$ python3 -q
>>> import numpy as np
>>> np.set_printoptions(precision=2, suppress=True, linewidth=140, sign=" ")
>>> F = -2 * np.eye(7) + np.eye(7, k=1)
>>> print(F)
[[-2.  1.  0.  0.  0.  0.  0.]
 [ 0. -2.  1.  0.  0.  0.  0.]
 [ 0.  0. -2.  1.  0.  0.  0.]
 [ 0.  0.  0. -2.  1.  0.  0.]
 [ 0.  0.  0.  0. -2.  1.  0.]
 [ 0.  0.  0.  0.  0. -2.  1.]
 [ 0.  0.  0.  0.  0.  0. -2.]]
>>> t3 = np.stack([F, 4 * F, F[::-1]])
>>> print(t3.sum(axis=0))
[[-10.   5.   0.   0.   0.   0.  -2.]
 [  0. -10.   5.   0.   0.  -2.   1.]
 [  0.   0. -10.   5.  -2.   1.   0.]
 [  0.   0.   0. -12.   6.   0.   0.]
 [  0.   0.  -2.   1. -10.   5.   0.]
 [  0.  -2.   1.   0.   0. -10.   5.]
 [ -2.   1.   0.   0.   0.   0. -10.]]
>>> print(np.linalg.matrix_rank(t3))
[ 7  7  7]
>>> print(t3.shape)
(3, 7, 7)
>>> print((t3 @ F.T).shape)
(3, 7, 7)
>>> print(np.linalg.norm(t3, axis=(1, 2)))
[  5.83  23.32   5.83]
>>> x0 = np.array([1, 0, 0, 1, 2, 1, 2])
>>> y = F @ x0
>>> print(y)
[-2.  0.  1.  0. -3.  0. -4.]
>>> print(np.linalg.solve(F, y))
[ 1. -0. -0.  1.  2.  1.  2.]
>>> print(F.sum(axis=0))
[-2. -1. -1. -1. -1. -1. -1.]
>>> np.zeros(7, 7)
Traceback (most recent call last):
  File "<python-input-15>", line 1, in <module>
    np.zeros(7, 7)
    ~~~~~~~~^^^^^^
TypeError: Cannot interpret '7' as a data type
>>> print(F - F[0])
[[ 0.  0.  0.  0.  0.  0.  0.]
 [ 2. -3.  1.  0.  0.  0.  0.]
 [ 2. -1. -2.  1.  0.  0.  0.]
 [ 2. -1.  0. -2.  1.  0.  0.]
 [ 2. -1.  0.  0. -2.  1.  0.]
 [ 2. -1.  0.  0.  0. -2.  1.]
 [ 2. -1.  0.  0.  0.  0. -2.]]
>>> print(F.sum(axis=1))
[-1. -1. -1. -1. -1. -1. -2.]
